$ ipython --no-banner

In [1]: import numpy as np

In [2]: np.set_printoptions(precision=2, suppress=True, linewidth=100, legacy="1.25")

In [3]: out = np.array([[-3]])

In [4]: cent = np.array([[3, -3], [-2, -2]])

In [5]: F = np.block([[out, np.zeros((1, 2))], [np.zeros((2, 1)), cent]])

In [6]: print(F)
[[-3.  0.  0.]
 [ 0.  3. -3.]
 [ 0. -2. -2.]]

In [7]: x = np.array([-2, 3, -1])

In [8]: rhs = F @ x

In [9]: print(rhs)
[ 6. 12. -4.]

In [10]: print(np.linalg.solve(F, rhs))
[-2.  3. -1.]

In [11]: np.linalg.solve(F, rhs[:-1])
ValueError: solve1: Input operand 1 has a mismatch in its core dimension 0, with gufunc signature (m,m),(m)->(m) (size 2 is different from 3)


In [12]: print(np.round(np.linalg.det(F), 2))
36.0

In [13]: print((F != 0).astype(int))
[[1 0 0]
 [0 1 1]
 [0 1 1]]

In [14]: out = F / np.linalg.norm(F, axis=1, keepdims=True)

In [15]: gram = out @ out.T

In [16]: print(np.argwhere(np.triu(np.abs(gram) > 0.95, 1)))
[]

In [17]: def softmax(z):
    ...:     e = np.exp(z - z.max(axis=-1, keepdims=True))
    ...:     return e / e.sum(axis=-1, keepdims=True)
    ...: 

In [18]: print(softmax(F[0]))
[0.02 0.49 0.49]

In [19]: print(np.round(softmax(10 * F[0]), 2) + 0)
[0.  0.5 0.5]

In [20]: att = F @ F.T / np.sqrt(3)

In [21]: print(np.round(softmax(att + np.triu(np.full(att.shape, -np.inf), 1)), 2) + 0)
[[1.   0.   0.  ]
 [0.   1.   0.  ]
 [0.01 0.01 0.98]]

In [22]: hat = np.triu(np.array([[-3, 2, -1], [-1, 2, 3], [1, 0, -1]]), 1) + np.eye(3)

In [23]: out = hat @ F @ np.linalg.inv(hat)

In [24]: print(np.linalg.matrix_rank(out))
3

In [25]: print(np.trace(out), np.trace(F))
-2.0 -2.0

In [26]: print(np.round(np.linalg.det(out), 2))
36.0

In [27]: X = np.array([[0.0, 0.0, 0.0, 0.0, -8.0],
    ...:     [0.0, 0.0, 0.0, 0.0, -7.0],
    ...:     [0.0, 0.0, 0.0, 0.0, -1.0],
    ...:     [0.0, 0.0, 0.0, 0.0, 4.0],
    ...:     [-8.0, -7.0, -1.0, 4.0, 0.0]])

In [28]: rng = np.random.default_rng(632225)

In [29]: idx = rng.permutation(5)

In [30]: print(idx)
[0 1 4 3 2]

In [31]: out = X[idx][:, idx]

In [32]: print(out)
[[ 0.  0. -8.  0.  0.]
 [ 0.  0. -7.  0.  0.]
 [-8. -7.  0.  4. -1.]
 [ 0.  0.  4.  0.  0.]
 [ 0.  0. -1.  0.  0.]]

In [33]: print(np.round(np.sort(np.abs(np.linalg.eigvals(out))), 2) + 0)
[ 0.   0.   0.  11.4 11.4]

In [34]: print(round(float(np.linalg.det(out)), 2), round(np.linalg.det(X[idx]), 2))
0.0 0.0

In [35]: print(X @ X)
[[ 64.  56.   8. -32.   0.]
 [ 56.  49.   7. -28.   0.]
 [  8.   7.   1.  -4.   0.]
 [-32. -28.  -4.  16.   0.]
 [  0.   0.   0.   0. 130.]]

In [36]: print(round(float(np.linalg.det(X)), 2))
0.0

In [37]: print(np.allclose(X @ X.T, X.T @ X))
True

In [38]: W0 = np.loadtxt("test2.csv", delimiter=",")

In [39]: print(W0)
[[-1.  0.  0.  0. -2.]
 [ 0. -1. -2.  0.  0.]
 [ 0. -2. -1.  0.  0.]
 [ 0.  0.  0. -1.  0.]
 [-2.  0.  0.  0. -1.]]

In [40]: vals, vecs = np.linalg.eig(W0)

In [41]: print(np.round(W0 @ vecs[:, 0] - vals[0] * vecs[:, 0], 2) + 0)
[0. 0. 0. 0. 0.]

In [42]: print(vals)
[ 1. -3.  1. -3. -1.]

In [43]: print(np.round(np.prod(vals), 2))
-9.0

In [44]: print(np.sort(np.linalg.eigvals(W0.T)))
[-3. -3. -1.  1.  1.]

In [45]: vals, vecs = np.linalg.eigvalsh(W0)
ValueError: too many values to unpack (expected 2)


In [46]: vals, vecs = np.linalg.eigh(W0)

In [47]: print(np.linalg.eigvalsh(W0 + 5 * np.eye(5)))
[2. 2. 4. 6. 6.]

In [48]: print((vals > 1e-8).sum(), (vals < -1e-8).sum())
2 3

In [49]: print(vals)
[-3. -3. -1.  1.  1.]

In [50]: print(np.round(vecs.T @ W0 @ vecs, 2) + 0)
[[-3.  0.  0.  0.  0.]
 [ 0. -3.  0.  0.  0.]
 [ 0.  0. -1.  0.  0.]
 [ 0.  0.  0.  1.  0.]
 [ 0.  0.  0.  0.  1.]]

In [51]: t = np.radians(15)

In [52]: r_ = np.eye(5)

In [53]: r_[0, 0] = r_[2, 2] = np.cos(t)

In [54]: r_[0, 2], r_[2, 0] = -np.sin(t), np.sin(t)

In [55]: print(r_)
[[ 0.97  0.   -0.26  0.    0.  ]
 [ 0.    1.    0.    0.    0.  ]
 [ 0.26  0.    0.97  0.    0.  ]
 [ 0.    0.    0.    1.    0.  ]
 [ 0.    0.    0.    0.    1.  ]]

In [56]: out = W0 @ r_.T

In [57]: print(np.allclose(W0 @ W0.T, out @ out.T))
True

In [58]: print(np.abs(out - W0).max(axis=0))
[0.52 0.   0.52 0.   0.  ]

In [59]: print(out)
[[-0.97  0.   -0.26  0.   -2.  ]
 [ 0.52 -1.   -1.93  0.    0.  ]
 [ 0.26 -2.   -0.97  0.    0.  ]
 [ 0.    0.    0.   -1.    0.  ]
 [-1.93  0.   -0.52  0.   -1.  ]]

In [60]: print(np.allclose(np.linalg.norm(W0, axis=1), np.linalg.norm(out, axis=1)))
True
